% ipython --no-banner

In [1]: import numpy as np

In [2]: np.set_printoptions(precision=2, suppress=True, linewidth=120)

In [3]: F = np.array([[5.0, 1.0, 0.0, 0.0, 0.0, 0.0, 0.0],
   ...:     [0.0, 5.0, 1.0, 0.0, 0.0, 0.0, 0.0],
   ...:     [0.0, 0.0, 5.0, 1.0, 0.0, 0.0, 0.0],
   ...:     [0.0, 0.0, 0.0, 5.0, 1.0, 0.0, 0.0],
   ...:     [0.0, 0.0, 0.0, 0.0, 5.0, 1.0, 0.0],
   ...:     [0.0, 0.0, 0.0, 0.0, 0.0, 5.0, 1.0],
   ...:     [0.0, 0.0, 0.0, 0.0, 0.0, 0.0, 5.0]])

In [4]: F
Out[4]: 
array([[5., 1., 0., 0., 0., 0., 0.],
       [0., 5., 1., 0., 0., 0., 0.],
       [0., 0., 5., 1., 0., 0., 0.],
       [0., 0., 0., 5., 1., 0., 0.],
       [0., 0., 0., 0., 5., 1., 0.],
       [0., 0., 0., 0., 0., 5., 1.],
       [0., 0., 0., 0., 0., 0., 5.]])

In [5]: np.prod(np.diag(F)), round(float(np.linalg.det(F)), 2)
Out[5]: (np.float64(78125.0), 78125.0)

In [6]: F @ F
Out[6]: 
array([[25., 10.,  1.,  0.,  0.,  0.,  0.],
       [ 0., 25., 10.,  1.,  0.,  0.,  0.],
       [ 0.,  0., 25., 10.,  1.,  0.,  0.],
       [ 0.,  0.,  0., 25., 10.,  1.,  0.],
       [ 0.,  0.,  0.,  0., 25., 10.,  1.],
       [ 0.,  0.,  0.,  0.,  0., 25., 10.],
       [ 0.,  0.,  0.,  0.,  0.,  0., 25.]])

In [7]: np.sort(np.abs(np.linalg.eigvals(F)))
Out[7]: array([5., 5., 5., 5., 5., 5., 5.])

In [8]: np.allclose(F @ F.T, F.T @ F)
Out[8]: False

In [9]: round(np.abs(np.linalg.eigvals(F)).max(), 2)
Out[9]: np.float64(5.0)

In [10]: round(float(np.linalg.det(F)), 2)
Out[10]: 78125.0

In [11]: (F + F.T) / 2
Out[11]: 
array([[5. , 0.5, 0. , 0. , 0. , 0. , 0. ],
       [0.5, 5. , 0.5, 0. , 0. , 0. , 0. ],
       [0. , 0.5, 5. , 0.5, 0. , 0. , 0. ],
       [0. , 0. , 0.5, 5. , 0.5, 0. , 0. ],
       [0. , 0. , 0. , 0.5, 5. , 0.5, 0. ],
       [0. , 0. , 0. , 0. , 0.5, 5. , 0.5],
       [0. , 0. , 0. , 0. , 0. , 0.5, 5. ]])

In [12]: (F - F.T) / 2
Out[12]: 
array([[ 0. ,  0.5,  0. ,  0. ,  0. ,  0. ,  0. ],
       [-0.5,  0. ,  0.5,  0. ,  0. ,  0. ,  0. ],
       [ 0. , -0.5,  0. ,  0.5,  0. ,  0. ,  0. ],
       [ 0. ,  0. , -0.5,  0. ,  0.5,  0. ,  0. ],
       [ 0. ,  0. ,  0. , -0.5,  0. ,  0.5,  0. ],
       [ 0. ,  0. ,  0. ,  0. , -0.5,  0. ,  0.5],
       [ 0. ,  0. ,  0. ,  0. ,  0. , -0.5,  0. ]])

In [13]: np.linalg.matrix_power(F, 3)
Out[13]: 
array([[125.,  75.,  15.,   1.,   0.,   0.,   0.],
       [  0., 125.,  75.,  15.,   1.,   0.,   0.],
       [  0.,   0., 125.,  75.,  15.,   1.,   0.],
       [  0.,   0.,   0., 125.,  75.,  15.,   1.],
       [  0.,   0.,   0.,   0., 125.,  75.,  15.],
       [  0.,   0.,   0.,   0.,   0., 125.,  75.],
       [  0.,   0.,   0.,   0.,   0.,   0., 125.]])

In [14]: F @ F
Out[14]: 
array([[25., 10.,  1.,  0.,  0.,  0.,  0.],
       [ 0., 25., 10.,  1.,  0.,  0.,  0.],
       [ 0.,  0., 25., 10.,  1.,  0.,  0.],
       [ 0.,  0.,  0., 25., 10.,  1.,  0.],
       [ 0.,  0.,  0.,  0., 25., 10.,  1.],
       [ 0.,  0.,  0.,  0.,  0., 25., 10.],
       [ 0.,  0.,  0.,  0.,  0.,  0., 25.]])
